In [1]: import numpy as np

In [2]: np.set_printoptions(precision=2, suppress=True, linewidth=200, sign=" ")

In [3]: u = np.array([1, 1, 0, 1, 1, 0]) + 0.5

In [4]: W0 = np.outer(u, u) / (u @ u)

In [5]: W0
Out[5]: 
array([[ 0.24,  0.24,  0.08,  0.24,  0.24,  0.08],
       [ 0.24,  0.24,  0.08,  0.24,  0.24,  0.08],
       [ 0.08,  0.08,  0.03,  0.08,  0.08,  0.03],
       [ 0.24,  0.24,  0.08,  0.24,  0.24,  0.08],
       [ 0.24,  0.24,  0.08,  0.24,  0.24,  0.08],
       [ 0.08,  0.08,  0.03,  0.08,  0.08,  0.03]])

In [6]: # row 1 repeats row 0

In [7]: Uu, sv, vt = np.linalg.svd(W0)

In [8]: np.argmax(sv[:-1] / (sv[1:] + 1e-6)) + 1
Out[8]: np.int64(1)

In [9]: sv.round(2) + 0
Out[9]: array([ 1.,  0.,  0.,  0.,  0.,  0.])

In [10]: Y = Uu[:, :1] @ np.diag(sv[:1]) @ vt[:1]

In [11]: np.round(np.linalg.norm(W0 - Y) / np.linalg.norm(W0), 2)
Out[11]: np.float64(0.0)

In [12]: np.linalg.matrix_rank(W0, rtol=0.05)
Out[12]: np.int64(1)

In [13]: round(float(np.linalg.norm(W0 - Y, 2)), 2), round(sv[1], 2)
Out[13]: (0.0, np.float64(0.0))

In [14]: Y
Out[14]: 
array([[ 0.24,  0.24,  0.08,  0.24,  0.24,  0.08],
       [ 0.24,  0.24,  0.08,  0.24,  0.24,  0.08],
       [ 0.08,  0.08,  0.03,  0.08,  0.08,  0.03],
       [ 0.24,  0.24,  0.08,  0.24,  0.24,  0.08],
       [ 0.24,  0.24,  0.08,  0.24,  0.24,  0.08],
       [ 0.08,  0.08,  0.03,  0.08,  0.08,  0.03]])

In [15]: np.round(np.abs(W0 - Y).max(), 2)
Out[15]: np.float64(0.0)

In [16]: rng = np.random.default_rng(171857)

In [17]: Y = W0 + rng.integers(-2, 3, (6, 1)) @ rng.integers(-2, 3, (1, 6))

In [18]: Y
Out[18]: 
array([[ 4.24, -1.76,  0.08,  0.24, -3.76,  4.08],
       [-1.76,  1.24,  0.08,  0.24,  2.24, -1.92],
       [ 4.08, -1.92,  0.03,  0.08, -3.92,  4.03],
       [ 4.24, -1.76,  0.08,  0.24, -3.76,  4.08],
       [-3.76,  2.24,  0.08,  0.24,  4.24, -3.92],
       [-1.92,  1.08,  0.03,  0.08,  2.08, -1.97]])

In [19]: Y - W0
Out[19]: 
array([[ 4., -2.,  0.,  0., -4.,  4.],
       [-2.,  1.,  0.,  0.,  2., -2.],
       [ 4., -2.,  0.,  0., -4.,  4.],
       [ 4., -2.,  0.,  0., -4.,  4.],
       [-4.,  2.,  0.,  0.,  4., -4.],
       [-2.,  1.,  0.,  0.,  2., -2.]])

In [20]: np.linalg.matrix_rank(Y - W0, tol=1e-8)
Out[20]: np.int64(1)

In [21]: np.round(np.linalg.svd(Y - W0, compute_uv=False), 2) + 0
Out[21]: array([ 15.3,   0. ,   0. ,   0. ,   0. ,   0. ])

In [22]: K = np.load("arr.npy")

In [23]: K
Out[23]: 
array([[ 0,  1,  3,  0,  2,  1,  1],
       [ 0,  0,  1,  0,  2,  3,  0],
       [ 0,  0,  0,  2,  0,  3,  1],
       [ 0,  0,  0,  0,  1,  3,  0],
       [ 0,  0,  0,  0,  0,  3,  0],
       [ 0,  0,  0,  0,  0,  0,  3],
       [ 0,  0,  0,  0,  0,  0,  0]])

In [24]: # triangular

In [25]: lab = rng.permutation(6)

In [26]: lab
Out[26]: array([ 1,  0,  3,  4,  5,  2])

In [27]: Y = W0[lab][:, lab]

In [28]: np.diag(Y)
Out[28]: array([ 0.24,  0.24,  0.24,  0.24,  0.03,  0.03])

In [29]: round(np.trace(Y), 2)
Out[29]: np.float64(1.0)

In [30]: np.round(np.sort(np.abs(np.linalg.eigvals(Y))), 2) + 0
Out[30]: array([ 0.,  0.,  0.,  0.,  0.,  1.])

In [31]: np.round(K @ np.linalg.pinv(K) @ K, 2) + 0
Out[31]: 
array([[ 0.,  1.,  3.,  0.,  2.,  1.,  1.],
       [ 0.,  0.,  1.,  0.,  2.,  3.,  0.],
       [ 0.,  0.,  0.,  2.,  0.,  3.,  1.],
       [ 0.,  0.,  0.,  0.,  1.,  3.,  0.],
       [ 0.,  0.,  0.,  0.,  0.,  3.,  0.],
       [ 0.,  0.,  0.,  0.,  0.,  0.,  3.],
       [ 0.,  0.,  0.,  0.,  0.,  0.,  0.]])

In [32]: np.abs(np.diag(np.linalg.qr(K)[1])) > 1e-9
Out[32]: array([False, False, False, False, False, False, False])

In [33]: try:
    ...:     np.linalg.inv(K)
    ...: except np.linalg.LinAlgError as e:
    ...:     print("failed:", e)
    ...: 
failed: Singular matrix

In [34]: lab = rng.integers(0, 2, 7)

In [35]: feats = np.array([[-2, 2, 0, 0, 0, 2, 2],
    ...:     [1, 1, -2, -1, 1, 2, 1],
    ...:     [1, -2, -2, 1, 0, 1, 2],
    ...:     [-1, -1, 1, -2, -1, -1, 2],
    ...:     [0, -2, 1, 1, 0, -2, 2],
    ...:     [1, 2, 1, 2, -1, 1, 0],
    ...:     [2, -1, 1, 2, 0, -2, -2]]) * (lab[:, None] == lab)

In [36]: feats
Out[36]: 
array([[-2,  2,  0,  0,  0,  2,  2],
       [ 1,  1, -2, -1,  1,  2,  1],
       [ 1, -2, -2,  1,  0,  1,  2],
       [-1, -1,  1, -2, -1, -1,  2],
       [ 0, -2,  1,  1,  0, -2,  2],
       [ 1,  2,  1,  2, -1,  1,  0],
       [ 2, -1,  1,  2,  0, -2, -2]])

In [37]: Uu, sv, vt = np.linalg.svd(feats)

In [38]: np.argmax(sv[:-1] / (sv[1:] + 1e-6)) + 1
Out[38]: np.int64(6)

In [39]: Y = Uu[:, :6] @ np.diag(sv[:6]) @ vt[:6]

In [40]: np.linalg.matrix_rank(feats, rtol=0.05)
Out[40]: np.int64(6)

In [41]: np.round(np.linalg.norm(feats - Y, 2), 2), np.round(sv[6], 2)
Out[41]: (np.float64(0.03), np.float64(0.03))

In [42]: Y.round(2) + 0
Out[42]: 
array([[-2.  ,  2.01, -0.01,  0.  , -0.01,  1.99,  2.  ],
       [ 1.  ,  1.  , -2.  , -1.  ,  1.  ,  2.  ,  1.  ],
       [ 1.  , -2.  , -2.  ,  1.  ,  0.  ,  1.  ,  2.  ],
       [-1.  , -1.  ,  0.99, -2.  , -1.  , -1.01,  2.  ],
       [ 0.  , -2.  ,  1.01,  1.  ,  0.  , -1.99,  2.  ],
       [ 1.  ,  2.  ,  1.  ,  2.  , -1.  ,  1.  ,  0.  ],
       [ 2.  , -0.99,  0.99,  2.  , -0.01, -2.01, -2.  ]])

In [43]: Y = feats + rng.integers(-2, 3, (7, 6)) @ rng.integers(-2, 3, (6, 7))

In [44]: Y
Out[44]: 
array([[  2,   6, -10,   2,  -2,   4,  -4],
       [  1,   1,  -5,   1,   0,  -1,   7],
       [  4,   4,  -5,   7,   2,   5,   5],
       [ -1,   2,   0,  -2,  -2,   0,  -3],
       [ -1,   7,   3,  12,  -5,   0,   5],
       [  3,  -1,   3,   6,  -1,   6,   3],
       [  7,   5,  -1,   6,   7,  -1,   5]])

In [45]: np.abs(Y - feats).sum(axis=1)
Out[45]: array([ 30,  15,  27,  11,  33,  19,  32])

In [46]: Y - feats
Out[46]: 
array([[  4,   4, -10,   2,  -2,   2,  -6],
       [  0,   0,  -3,   2,  -1,  -3,   6],
       [  3,   6,  -3,   6,   2,   4,   3],
       [  0,   3,  -1,   0,  -1,   1,  -5],
       [ -1,   9,   2,  11,  -5,   2,   3],
       [  2,  -3,   2,   4,   0,   5,   3],
       [  5,   6,  -2,   4,   7,   1,   7]])
